% python3 -q
>>> import numpy as np
>>> np.set_printoptions(precision=2, suppress=True, linewidth=200)
>>> X = np.array([[0, 9], [0, 0]])
>>> print(np.linalg.svd(X, compute_uv=False))
[9. 0.]
>>> np.linalg.pinv(X)
array([[0.  , 0.  ],
       [0.11, 0.  ]])
>>> F = np.load("mat.npy")
>>> F
array([[-1.5,  1.3,  0.3],
       [-0.8,  0.1,  0.1],
       [-1.2, -0.5, -1.7],
       [-0.9,  3.2,  0.4]])
>>> A2 = F / np.linalg.norm(F, axis=1, keepdims=True)
>>> C2 = A2 @ A2.T
>>> C2[2]
array([ 0.15,  0.43,  1.  , -0.17])
>>> (np.abs(C2) > 0.9).astype(int)
array([[1, 0, 0, 0],
       [0, 1, 0, 0],
       [0, 0, 1, 0],
       [0, 0, 0, 1]])
>>> print(np.linalg.norm(A2, axis=1))
[1. 1. 1. 1.]
>>> round(np.degrees(np.arccos(np.clip(C2[2, 1], -1, 1))), 2)
np.float64(64.81)
>>> P = F @ np.linalg.solve(F.T @ F, F.T)
>>> np.allclose(P @ P, P)
True
>>> P @ F[:, 1]
array([ 1.3,  0.1, -0.5,  3.2])
>>> round(float(np.trace(P)), 2)
3.0
>>> np.linalg.matrix_rank(np.eye(4) - P)
np.int64(1)
>>> np.round(np.linalg.eigvalsh(P), 2) + 0
array([0., 1., 1., 1.])
>>> np.round((np.eye(4) - P) @ F, 2) + 0
array([[0., 0., 0.],
       [0., 0., 0.],
       [0., 0., 0.],
       [0., 0., 0.]])
>>> A = np.load("test10.npy")
>>> print(A)
[[ 15   0]
 [-15   0]
 [ -5   0]]
>>> np.unique(A.round(6), axis=0).shape
(3, 2)
>>> np.allclose(A[:-1].T @ np.linalg.lstsq(A[:-1].T, A[-1])[0], A[-1])
True
>>> round(float(np.trace(np.linalg.pinv(A) @ A)), 2)
1.0
>>> vec = np.array([3, 2, 2])
>>> y = F @ vec
>>> np.linalg.solve(F.T @ F, F.T @ y)
array([3., 2., 2.])
>>> rng = np.random.default_rng(4468)
>>> y = y + 0.05 * rng.normal(size=4)
>>> y
array([-1.32, -2.  , -7.97,  4.52])
>>> b, *_ = np.linalg.lstsq(F, y)
>>> b
array([3.01, 2.01, 1.98])
>>> [round(float(np.linalg.norm(np.linalg.solve(F.T @ F + lam * np.eye(3), F.T @ y))), 2) for lam in (0, 1, 10, 100)]
[4.12, 3.38, 1.42, 0.22]
>>> round(float(np.linalg.norm(y - F @ b)), 2)
0.01
>>> np.linalg.cond(A) > 100
np.True_
>>> print(round(np.linalg.norm(A, 2) / np.linalg.norm(A), 2))
1.0
>>> print(np.linalg.matrix_rank(A, rtol=0.1))
1
>>> print([round(float(x), 2) for x in np.linalg.svd(A, compute_uv=False)[:3]])
[21.79, 0.0]
>>> U, sig, VT = np.linalg.svd(A)
>>> sig
array([21.79,  0.  ])
>>> print(np.argmax(sig[:-1] / (sig[1:] + 1e-6)) + 1)
1
>>> A2 = U[:, :1] @ np.diag(sig[:1]) @ VT[:1]
>>> np.linalg.matrix_rank(A2)
np.int64(1)
>>> round(float(np.linalg.norm(A - A2) / np.linalg.norm(A)), 2)
0.0
>>> round(np.abs(A - A2).max(), 2)
np.float64(0.0)
>>> round(np.linalg.norm(A - A2, 2), 2), sig[1]
(np.float64(0.0), np.float64(0.0))
>>> np.linalg.matrix_rank(A, rtol=0.05)
np.int64(1)
>>> print(A @ A.T)
[[ 225 -225  -75]
 [-225  225   75]
 [ -75   75   25]]
>>> A[:, 0] @ A[:, 1]
np.int64(0)
>>> A.T @ A
array([[475,   0],
       [  0,   0]])
>>> np.linalg.svd(A, compute_uv=False)
array([21.79,  0.  ])
>>> np.linalg.norm(A, axis=0)
array([21.79,  0.  ])
>>> K = np.diag(10 * np.array([-2, -3, 3, 1, 1])) + np.array([[1, 0, 0, 2, 0],
...     [2, 2, 2, 1, 1],
...     [0, 0, 1, 0, 2],
...     [0, 1, 1, 0, 0],
...     [1, 2, 1, 1, 1]])
>>> K
array([[-19,   0,   0,   2,   0],
       [  2, -28,   2,   1,   1],
       [  0,   0,  31,   0,   2],
       [  0,   1,   1,  10,   0],
       [  1,   2,   1,   1,  11]])
>>> ev, vecs = np.linalg.eig(K)
>>> print(np.sort(np.linalg.eigvals(K @ K)))
[102.69 117.33 361.57 787.48 967.93]
>>> print(np.sort(np.linalg.eigvals(K.T)))
[-28.06 -19.02  10.13  10.83  31.11]
>>> print(np.sort(np.linalg.eigvals(np.linalg.inv(K))))
[-0.05 -0.04  0.03  0.09  0.1 ]
>>> ev
array([-28.06, -19.02,  31.11,  10.83,  10.13])
>>> u = np.array([0, -6, 5])
>>> np.convolve(K[2], u)
array([   0,    0,    0, -186,  155,  -12,   10])
>>> np.correlate(K[2], K[1], "full")
array([   0,    0,   31,   31,   64, -866,   66,  -56,    4])
>>> m1 = np.load("x.npy")
>>> m1
array([[-3.,  3., -3.,  1.],
       [ 0.,  1., -2.,  0.],
       [ 1.,  3., -3.,  0.],
       [ 0.,  0.,  0., -2.]])
>>> print(np.abs(m1).max())
3.0
>>> m1.sum(axis=1)
array([-2., -1.,  1., -2.])
>>> print(np.linalg.matrix_rank(m1))
4
>>> m1.sum(axis=0)
array([-2.,  7., -8., -1.])
>>> np.diff(m1, axis=0)
array([[ 3., -2.,  1., -1.],
       [ 1.,  2., -1.,  0.],
       [-1., -3.,  3., -2.]])
>>> m1.mean(axis=0)
array([-0.5 ,  1.75, -2.  , -0.25])
>>> np.linalg.svd(m1, compute_uv=False)
array([6.59, 2.93, 1.9 , 0.66])
>>> m1 - m1[0]
array([[ 0.,  0.,  0.,  0.],
       [ 3., -2.,  1., -1.],
       [ 4.,  0.,  0., -1.],
       [ 3., -3.,  3., -3.]])
>>> print(round(float(np.linalg.norm(m1)), 2))
7.48
>>> A2 = np.linalg.inv(m1)
>>> round(float(np.linalg.det(m1) * np.linalg.det(A2)), 2)
1.0
>>> (np.abs(A2) > 1e-9).astype(int)
array([[1, 0, 1, 1],
       [1, 1, 1, 1],
       [1, 1, 1, 1],
       [0, 0, 0, 1]])
>>> round(float(np.linalg.slogdet(m1)[0]), 2)
1.0
>>> np.allclose(A2, m1.T)
False
>>> np.linalg.det(m1) * A2
array([[ -6.,  -0.,   6.,  -3.],
       [  4., -24.,  12.,   2.],
       [  2., -24.,   6.,   1.],
       [ -0.,  -0.,  -0., -12.]])
>>> np.linalg.inv(A2)
array([[-3.,  3., -3.,  1.],
       [-0.,  1., -2., -0.],
       [ 1.,  3., -3., -0.],
       [-0., -0., -0., -2.]])
>>> print(A2)
[[-0.25 -0.    0.25 -0.12]
 [ 0.17 -1.    0.5   0.08]
 [ 0.08 -1.    0.25  0.04]
 [-0.   -0.   -0.   -0.5 ]]
>>> np.round(m1 @ A2, 2) + 0
array([[1., 0., 0., 0.],
       [0., 1., 0., 0.],
       [0., 0., 1., 0.],
       [0., 0., 0., 1.]])
>>> vec = np.array([0, 2, 2, 1])
>>> y = m1 @ vec
>>> y
array([ 1., -2.,  0., -2.])
>>> np.linalg.solve(m1, 4 * y)
array([-0.,  8.,  8.,  4.])
>>> m1 @ m1
array([[  6., -15.,  12.,  -5.],
       [ -2.,  -5.,   4.,   0.],
       [ -6.,  -3.,   0.,   1.],
       [  0.,   0.,   0.,   4.]])
>>> round(np.linalg.det(m1), 2)
np.float64(24.0)
>>> np.trace(m1)
np.float64(-7.0)
>>> np.sort(np.abs(np.linalg.eigvals(m1)))
array([2.  , 2.  , 2.45, 2.45])
>>> np.linalg.matrix_power(m1, 4)
array([[ -6., -51.,  12., -38.],
       [-26.,  43., -44.,  14.],
       [-30., 105., -84.,  34.],
       [  0.,   0.,   0.,  16.]])
>>> feats = np.triu(rng.random((5, 5)) < 0.5, 1).astype(int)
>>> feats = feats + feats.T
>>> feats
array([[0, 1, 0, 1, 1],
       [1, 0, 1, 1, 1],
       [0, 1, 0, 0, 1],
       [1, 1, 0, 0, 1],
       [1, 1, 1, 1, 0]])
>>> ev, vecs = np.linalg.eig(feats)
>>> print(np.sort(np.linalg.eigvals(feats.T)))
[-1.68 -1.   -1.    0.36  3.32]
>>> np.sort(np.linalg.eigvals(np.linalg.inv(feats)))
array([-1.  , -1.  , -0.59,  0.3 ,  2.79])
>>> np.sort(np.linalg.eigvals(feats @ feats))
array([ 0.13,  1.  ,  1.  ,  2.83, 11.05])
>>> ev
array([ 3.32,  0.36, -1.  , -1.68, -1.  ])
>>> A2 = np.array([[3], [1], [2]])
>>> Z = np.array([[-2, 1, 2, 0]])
>>> mat = A2 @ Z
>>> mat
array([[-6,  3,  6,  0],
       [-2,  1,  2,  0],
       [-4,  2,  4,  0]])
>>> T = np.stack([mat, 5 * mat, mat[::-1]])
>>> np.linalg.matrix_rank(T)
array([1, 1, 1])
>>> np.linalg.norm(T, axis=(1, 2))
array([11.22, 56.12, 11.22])
>>> np.linalg.matrix_rank(T.reshape(3, -1))
np.int64(2)
>>> np.round(np.trace(np.linalg.pinv(mat) @ mat), 2)
np.float64(1.0)
>>> np.abs(np.diag(np.linalg.qr(mat)[1])) > 1e-9
array([ True, False, False])
>>> print(np.linalg.lstsq(mat[:-1].T, mat[-1])[2])
1
>>> rank = np.linalg.matrix_rank(mat)
>>> rank
np.int64(1)
>>> ns = np.linalg.svd(mat)[2][rank:].T
>>> [int(np.linalg.matrix_rank(mat[:, :j + 1])) for j in range(4)]
[1, 1, 1, 1]
>>> [int(np.linalg.matrix_rank(mat[:i])) for i in range(1, len(mat) + 1)]
[1, 1, 1]
>>> [int(np.linalg.matrix_rank(np.delete(mat, i, axis=0))) for i in range(3)]
[1, 1, 1]
>>> U, sig, VT = np.linalg.svd(mat)
>>> sig.round(2) + 0
array([11.22,  0.  ,  0.  ])
>>> A2 = U[:, :1] @ np.diag(sig[:1]) @ VT[:1]
>>> A2
array([[-6.,  3.,  6.,  0.],
       [-2.,  1.,  2.,  0.],
       [-4.,  2.,  4.,  0.]])
>>> round(float(np.abs(mat - A2).max()), 2)
0.0
>>> np.linalg.matrix_rank(mat, rtol=0.05)
np.int64(1)
>>> np.linalg.matrix_rank(A2)
np.int64(1)
>>> round(float(np.linalg.norm(mat - A2, 2)), 2), round(float(sig[1]), 2)
(0.0, 0.0)
>>> rank = np.linalg.matrix_rank(A2)
>>> rank
np.int64(1)
>>> ns = np.linalg.svd(A2)[2][rank:].T
>>> print(np.allclose(A2 @ ns, 0))
True
>>> [int(np.linalg.matrix_rank(A2[:i])) for i in range(1, len(A2) + 1)]
[1, 1, 1]
>>> ns.shape
(4, 3)
>>> th = np.deg2rad(135)
>>> arr = np.eye(4)
>>> arr[np.ix_([0, 3], [0, 3])] = [[np.cos(th), -np.sin(th)], [np.sin(th), np.cos(th)]]
>>> arr
array([[-0.71,  0.  ,  0.  , -0.71],
       [ 0.  ,  1.  ,  0.  ,  0.  ],
       [ 0.  ,  0.  ,  1.  ,  0.  ],
       [ 0.71,  0.  ,  0.  , -0.71]])
>>> vec = np.array([0, 1, -2, 1])
>>> 4 - np.linalg.matrix_rank(arr - np.eye(4), tol=1e-8)
np.int64(2)
>>> np.abs(np.linalg.eigvals(arr))
array([1., 1., 1., 1.])
>>> [p for p in range(1, 25) if np.allclose(np.linalg.matrix_power(arr, p), np.eye(4))]
[8, 16, 24]
>>> print(np.round(arr.mean(axis=0), 2) + 0)
[ 0.    0.25  0.25 -0.35]
>>> np.diff(arr, axis=0)
array([[ 0.71,  1.  ,  0.  ,  0.71],
       [ 0.  , -1.  ,  1.  ,  0.  ],
       [ 0.71,  0.  , -1.  , -0.71]])
>>> print(np.abs(arr).max())
1.0
>>> np.linalg.matrix_rank(arr)
np.int64(4)
>>> np.count_nonzero(arr)
np.int64(6)
>>> np.round(arr.sum(axis=0), 2) + 0
array([ 0.  ,  1.  ,  1.  , -1.41])
>>> P = np.triu(np.array([[3, 3, 2, 3], [3, 2, 0, 3], [1, 1, 0, 0], [0, 3, 1, 0]]), 1) + np.eye(4)
>>> A2 = P @ arr @ np.linalg.inv(P)
>>> A2
array([[ 1.41, -1.24, -0.83, -3.34],
       [ 2.12, -5.36, -4.24,  7.61],
       [ 0.  ,  0.  ,  1.  ,  0.  ],
       [ 0.71, -2.12, -1.41,  3.54]])
>>> np.linalg.matrix_rank(A2)
np.int64(4)
